$ python -q
>>> import numpy as np
>>> np.set_printoptions(suppress=True, linewidth=100)
>>> tidy = lambda a: np.round(a, 2) + 0
>>> F = np.load("sample8.npy")
>>> print(F)
[[  1  -3   9 -27]
 [  1  -2   4  -8]
 [  1  -1   1  -1]
 [  1   0   0   0]
 [  1   1   1   1]
 [  1   2   4   8]
 [  1   3   9  27]
 [  1   4  16  64]
 [  1   5  25 125]
 [  1   6  36 216]
 [  1   7  49 343]
 [  1   8  64 512]]
>>> M2 = np.c_[F[:, :2] @ np.array([[-1, 1], [-3, 1]]), np.array([0, 0, 3, 0, 4, 3, 2, 2, 1, 5, 1, 1])]
>>> print(M2)
[[  8  -2   0]
 [  5  -1   0]
 [  2   0   3]
 [ -1   1   0]
 [ -4   2   4]
 [ -7   3   3]
 [-10   4   2]
 [-13   5   2]
 [-16   6   1]
 [-19   7   5]
 [-22   8   1]
 [-25   9   1]]
>>> print(tidy(np.linalg.norm(M2 - F @ np.linalg.lstsq(F, M2)[0], axis=0)))
[0.   0.   4.63]
>>> A = np.load("test16.npy")
>>> print(A)
[[ -7.8   -7.79  -2.6   -7.78  -2.62  -2.59   0.01 -12.97  -5.2   -7.8   -0.01]
 [  2.97   2.98   0.98   3.     1.01   0.98   0.03   4.95   1.98   2.99  -0.01]
 [  4.66   4.66   1.56   4.63   1.57   1.56   0.01   7.75   3.1    4.63  -0.01]
 [ -2.75  -2.76  -0.89  -2.76  -0.91  -0.93   0.01  -4.55  -1.82  -2.75  -0.04]
 [  5.38   5.42   1.79   5.38   1.79   1.79   0.01   9.01   3.61   5.4    0.01]
 [  3.7    3.69   1.24   3.7    1.2    1.25  -0.01   6.12   2.47   3.69   0.01]
 [  2.73   2.78   0.93   2.78   0.9    0.89   0.02   4.57   1.82   2.78   0.01]
 [  2.19   2.16   0.71   2.19   0.71   0.72   0.02   3.65   1.42   2.22  -0.01]
 [  2.66   2.68   0.92   2.71   0.91   0.88  -0.01   4.49   1.79   2.69  -0.03]
 [  1.78   1.77   0.6    1.81   0.59   0.61  -0.01   2.98   1.21   1.81  -0.01]
 [  1.97   1.99   0.69   1.96   0.66   0.68   0.01   3.35   1.31   1.96   0.02]
 [  0.85   0.87   0.24   0.84   0.28   0.29   0.02   1.4    0.56   0.82  -0.03]
 [ -0.04  -0.03  -0.01  -0.02  -0.05  -0.03  -0.01  -0.05   0.02  -0.05   0.02]
 [  1.42   1.39   0.46   1.4    0.47   0.44   0.02   2.38   0.95   1.44   0.  ]
 [ -5.52  -5.58  -1.81  -5.53  -1.85  -1.81  -0.01  -9.21  -3.67  -5.52   0.01]
 [ -0.08  -0.06   0.01  -0.08  -0.07  -0.04   0.02  -0.11  -0.06  -0.06  -0.01]
 [  3.35   3.34   1.13   3.39   1.08   1.11  -0.02   5.66   2.25   3.39   0.01]
 [ -2.24  -2.23  -0.75  -2.22  -0.75  -0.71  -0.02  -3.67  -1.49  -2.2   -0.01]
 [ -6.97  -7.02  -2.32  -6.99  -2.31  -2.31   0.   -11.66  -4.7   -7.    -0.03]
 [  1.75   1.69   0.58   1.69   0.58   0.56  -0.01   2.83   1.13   1.68  -0.01]
 [  0.54   0.55   0.16   0.54   0.16   0.16  -0.01   0.89   0.35   0.54   0.03]
 [ -0.18  -0.16  -0.09  -0.17  -0.04  -0.09  -0.01  -0.29  -0.11  -0.2    0.01]
 [ -3.17  -3.21  -1.07  -3.2   -1.07  -1.06   0.01  -5.31  -2.15  -3.21  -0.02]
 [  1.95   1.98   0.66   1.97   0.7    0.65  -0.01   3.26   1.3    1.98   0.03]
 [ -1.59  -1.56  -0.56  -1.61  -0.55  -0.53  -0.02  -2.68  -1.08  -1.59  -0.02]
 [ -3.18  -3.19  -1.04  -3.14  -1.04  -1.08   0.    -5.32  -2.13  -3.14   0.  ]
 [ -2.13  -2.12  -0.7   -2.1   -0.72  -0.72   0.    -3.54  -1.38  -2.14  -0.01]
 [  0.1    0.14   0.02   0.12   0.07   0.03  -0.02   0.2    0.13   0.13  -0.01]
 [ -2.04  -1.99  -0.68  -2.01  -0.66  -0.64  -0.03  -3.35  -1.35  -1.99   0.01]
 [ -0.71  -0.72  -0.22  -0.76  -0.24  -0.26   0.03  -1.23  -0.48  -0.72  -0.02]
 [  3.2    3.15   1.04   3.16   1.05   1.08  -0.02   5.31   2.13   3.16   0.  ]
 [  2.78   2.77   0.92   2.75   0.92   0.9    0.     4.56   1.84   2.74  -0.02]
 [  1.73   1.74   0.56   1.72   0.59   0.58   0.02   2.9    1.14   1.69   0.01]
 [ -4.96  -4.95  -1.69  -4.93  -1.63  -1.66  -0.02  -8.26  -3.28  -4.94   0.  ]
 [ -0.62  -0.59  -0.17  -0.59  -0.2   -0.18  -0.04  -0.97  -0.43  -0.62   0.03]
 [ -1.89  -1.91  -0.61  -1.89  -0.62  -0.65   0.02  -3.18  -1.26  -1.86   0.  ]
 [ -4.8   -4.79  -1.62  -4.78  -1.61  -1.6    0.01  -8.02  -3.22  -4.81   0.  ]
 [  2.39   2.36   0.79   2.39   0.78   0.79   0.     3.92   1.58   2.43   0.  ]
 [  2.67   2.7    0.83   2.7    0.88   0.88   0.02   4.5    1.8    2.68   0.01]
 [  0.24   0.2    0.06   0.24   0.08   0.1   -0.02   0.41   0.15   0.23   0.02]
 [  3.55   3.56   1.19   3.54   1.16   1.15  -0.02   5.88   2.33   3.52   0.01]
 [  1.48   1.47   0.48   1.46   0.51   0.5    0.01   2.37   0.96   1.46   0.  ]
 [  0.67   0.6    0.26   0.68   0.2    0.21   0.01   1.14   0.48   0.66   0.05]
 [  1.75   1.74   0.6    1.78   0.6    0.61  -0.01   2.96   1.15   1.77  -0.02]]
>>> x = np.array([1, 3, 1, 2, 2, 0, 3, 0, 0, 2, 2])
>>> target = A @ x
>>> print(tidy(np.linalg.lstsq(A, target)[0]))
[1. 3. 1. 2. 2. 0. 3. 0. 0. 2. 2.]
>>> print(tidy(np.linalg.pinv(A) @ A))
[[1. 0. 0. 0. 0. 0. 0. 0. 0. 0. 0.]
 [0. 1. 0. 0. 0. 0. 0. 0. 0. 0. 0.]
 [0. 0. 1. 0. 0. 0. 0. 0. 0. 0. 0.]
 [0. 0. 0. 1. 0. 0. 0. 0. 0. 0. 0.]
 [0. 0. 0. 0. 1. 0. 0. 0. 0. 0. 0.]
 [0. 0. 0. 0. 0. 1. 0. 0. 0. 0. 0.]
 [0. 0. 0. 0. 0. 0. 1. 0. 0. 0. 0.]
 [0. 0. 0. 0. 0. 0. 0. 1. 0. 0. 0.]
 [0. 0. 0. 0. 0. 0. 0. 0. 1. 0. 0.]
 [0. 0. 0. 0. 0. 0. 0. 0. 0. 1. 0.]
 [0. 0. 0. 0. 0. 0. 0. 0. 0. 0. 1.]]
>>> try:
...     np.linalg.solve(A, target)
... except np.linalg.LinAlgError as e:
...     print(e)
... 
Last 2 dimensions of the array must be square
>>> print(tidy(np.linalg.solve(A.T @ A, A.T @ target)))
[1. 3. 1. 2. 2. 0. 3. 0. 0. 2. 2.]
>>> rng = np.random.default_rng(324611)
>>> target = target + 0.1 * rng.normal(size=44)
>>> print(tidy(target))
[-70.21  26.76  41.74 -25.    48.63  33.4   25.06  19.71  24.18  16.12  17.88   7.58  -0.42  12.94
 -49.95  -0.59  30.26 -20.04 -62.9   15.4    4.72  -1.47 -28.72  17.79 -14.58 -28.64 -19.24   1.03
 -18.02  -6.53  28.4   24.74  15.55 -44.54  -5.34 -16.98 -43.33  21.55  24.33   2.04  31.74  13.49
   5.92  15.71]
>>> b, *_ = np.linalg.lstsq(A, target)
>>> print(tidy(b))
[ 2.11  2.19 -0.05  1.59  1.31  1.05  2.49  0.12 -0.54  2.5   2.51]
>>> print(tidy(A.T @ (target - A @ b)))
[0. 0. 0. 0. 0. 0. 0. 0. 0. 0. 0.]
>>> print(b.round())
[ 2.  2. -0.  2.  1.  1.  2.  0. -1.  3.  3.]
